$ python3 -q
>>> import numpy as np
>>> np.set_printoptions(suppress=True, linewidth=160)
>>> M = np.load("out9.npy")
>>> print(M)
[[ 0  0  0]
 [ 4  0  0]
 [ 0  0 -4]
 [ 0  0  0]
 [ 0  0  0]
 [ 0  0  0]]
>>> Y = np.array([[-3, -1], [3, -2], [-2, 3]])
>>> np.linalg.matrix_rank(M @ Y)
np.int64(2)
>>> print(np.einsum("ij,ij->i", M, M))
[ 0 16 16  0  0  0]
>>> np.einsum("ij->j", M)
array([ 4,  0, -4])
>>> Y.T @ M.T
array([[  0, -12,   8,   0,   0,   0],
       [  0,  -4, -12,   0,   0,   0]])
>>> feats = np.load("w.npy")
>>> feats
array([[ 8.3, -3. ,  4. ,  0. ,  1. ],
       [ 4. ,  1.3, -1. , -1. , -8. ],
       [-4. ,  6. ,  7.3,  4. ,  2. ],
       [-7. , -6. , -9. , -8.7, -1. ],
       [ 8. , -3. ,  4. ,  0. ,  1.3]])
>>> hat = np.triu(np.array([[-1, -2, 2, -1, 1],
...     [3, -2, -1, -3, -1],
...     [0, -2, 2, 2, 2],
...     [-3, -3, 3, 2, -2],
...     [3, -1, 1, 2, 2]]), 1) + np.eye(5)
>>> Y = hat @ feats @ np.linalg.inv(hat)
>>> print(Y.round(1))
[[   7.3   24.    43.    12.   -22. ]
 [  21.    58.3   31.   155.   277. ]
 [  -2.   -16.   -14.7  -34.   -50. ]
 [ -23.   -46.   -17.  -135.7 -264. ]
 [   8.    13.     1.    45.    94.3]]
>>> A = np.loadtxt("run2.csv", delimiter=",")
>>> A.round(1)
array([[0.7, 0.3, 0. , 0. ],
       [0. , 0.3, 0.3, 0.3],
       [0. , 0. , 1. , 0. ],
       [0.3, 0. , 0.3, 0.3]])
>>> round(np.linalg.det(A[::-1]), 1)
np.float64(0.1)
>>> np.round(np.linalg.eigvals(A), 1)
array([0.8+0.j , 0.3+0.3j, 0.3-0.3j, 1. +0.j ])
>>> G = A.T @ A
>>> np.round(np.linalg.eigvalsh(G)[::-1], 1)
array([1.3, 0.6, 0.2, 0.1])
>>> np.round(np.diag(G), 1)
array([0.6, 0.2, 1.2, 0.2])
>>> np.round(np.linalg.svd(A, compute_uv=False) ** 2, 1)
array([1.3, 0.6, 0.2, 0.1])
>>> round(np.trace(G), 1), round((A ** 2).sum(), 1)
(np.float64(2.2), np.float64(2.2))
>>> np.linalg.matrix_rank(G)
np.int64(4)
>>> mat = np.load("x.npy")
>>> mat
array([[2, 6, 0],
       [0, 2, 0],
       [1, 6, 0],
       [0, 4, 0],
       [2, 6, 0],
       [0, 4, 0],
       [1, 6, 0],
       [0, 2, 0],
       [2, 6, 0],
       [0, 4, 0],
       [0, 2, 0],
       [0, 2, 0],
       [0, 2, 0],
       [1, 6, 0],
       [0, 4, 0],
       [0, 2, 0],
       [0, 2, 0],
       [0, 2, 0],
       [0, 6, 0]])
>>> rk = np.linalg.matrix_rank(mat)
>>> print(rk)
2
>>> N = np.linalg.svd(mat)[2][rk:].T
>>> np.allclose(mat @ N, 0)
True
>>> [int(np.linalg.matrix_rank(np.delete(mat, i, axis=0))) for i in range(19)]
[2, 2, 2, 2, 2, 2, 2, 2, 2, 2, 2, 2, 2, 2, 2, 2, 2, 2, 2]
>>> print(N[:, 0] / N[np.abs(N[:, 0]).round(6).argmax(), 0])
[0. 0. 1.]
>>> np.linalg.matrix_rank(mat.T @ mat), np.linalg.matrix_rank(mat @ mat.T)
(np.int64(2), np.int64(2))
>>> W0 = np.load("test7.npy")
>>> W0
array([[ 1, -1, -1,  1,  1, -1, -1,  1],
       [ 1, -1,  1, -1, -1,  1, -1,  1]])
>>> G = W0.T @ W0
>>> np.allclose(G, G.T)
True
>>> np.round(np.linalg.svd(W0, compute_uv=False) ** 2, 1)
array([8., 8.])
>>> G
array([[ 2, -2,  0,  0,  0,  0, -2,  2],
       [-2,  2,  0,  0,  0,  0,  2, -2],
       [ 0,  0,  2, -2, -2,  2,  0,  0],
       [ 0,  0, -2,  2,  2, -2,  0,  0],
       [ 0,  0, -2,  2,  2, -2,  0,  0],
       [ 0,  0,  2, -2, -2,  2,  0,  0],
       [-2,  2,  0,  0,  0,  0,  2, -2],
       [ 2, -2,  0,  0,  0,  0, -2,  2]])
>>> np.linalg.matrix_rank(G)
np.int64(2)
>>> Z = 3 * np.array([[-0.6, 1.1, -0.8, 0.7, -1.1, 1.8],
...     [0.2, 0.7, 0.8, 0.2, -0.1, 0.7],
...     [1.9, 0.1, -0.2, 1.4, 0.1, 0.7]])
>>> rng = np.random.default_rng(727888)
>>> lab = rng.integers(0, 3, 14)
>>> arr = Z[lab] + rng.normal(size=(14, 6))
>>> arr.round(1) + 0
array([[ 1.5,  0.3,  3. ,  0.3,  0.6,  3.5],
       [ 7.3,  1.5,  0. ,  2.8,  0.6,  2.2],
       [ 4.8,  2.9,  0.1,  6.5, -0.3,  2.1],
       [ 6.3,  2.1, -2. ,  5.2, -0.5,  1.1],
       [ 1. ,  1.7,  1.7,  2.1,  1.1,  0.6],
       [ 5.5,  0.3,  0.1,  5.6,  1.1,  2.3],
       [-0.5,  3.4, -1.9,  1.3, -2.4,  6.1],
       [-1.9,  4. , -1.9,  3.6, -3.8,  4.8],
       [-3.1,  2.6, -2.2,  1.4, -3.2,  4.5],
       [-1. ,  0.6,  2.2, -0.5, -0.9,  2.1],
       [ 6.7, -0.3, -0.6,  5.5,  0.2,  4.4],
       [-0.5,  2.8, -2.5,  1.7, -4.6,  4.3],
       [ 0.7,  2.1,  3.1, -0.6, -2.5,  1.1],
       [ 6.5, -0.9, -0.4,  5.7,  1.1,  2.1]])
>>> Y = np.c_[arr[:, :4] @ np.array([[1, 2, 1, 0], [0, 0, 0, 0], [0, 2, 1, 1], [0, 1, 1, 0]]), np.array([-5, -5, 3, 5, 2, -4, 5, -3, -5, 5, 1, 4, 2, -4])]
>>> Y.round(1) + 0
array([[ 1.5,  9.2,  4.8,  3. , -5. ],
       [ 7.3, 17.2, 10. ,  0. , -5. ],
       [ 4.8, 16.2, 11.4,  0.1,  3. ],
       [ 6.3, 13.8,  9.5, -2. ,  5. ],
       [ 1. ,  7.6,  4.8,  1.7,  2. ],
       [ 5.5, 16.7, 11.1,  0.1, -4. ],
       [-0.5, -3.4, -1.1, -1.9,  5. ],
       [-1.9, -3.8, -0.1, -1.9, -3. ],
       [-3.1, -9.1, -3.9, -2.2, -5. ],
       [-1. ,  2. ,  0.8,  2.2,  5. ],
       [ 6.7, 17.6, 11.5, -0.6,  1. ],
       [-0.5, -4.5, -1.4, -2.5,  4. ],
       [ 0.7,  6.9,  3.1,  3.1,  2. ],
       [ 6.5, 18.1, 11.9, -0.4, -4. ]])
>>> print(np.linalg.matrix_rank(np.c_[arr, Y]))
7
>>> np.round(np.linalg.norm(Y - arr @ np.linalg.lstsq(arr, Y)[0], axis=0), 1) + 0
array([ 0. ,  0. ,  0. ,  0. , 13.6])
>>> np.round(np.linalg.norm(np.linalg.qr(arr)[0].T @ Y, axis=0) ** 2 / ((Y ** 2).sum(axis=0) + 1e-12), 1)
array([1. , 1. , 1. , 1. , 0.2])
>>> np.linalg.matrix_rank(Y)
np.int64(4)
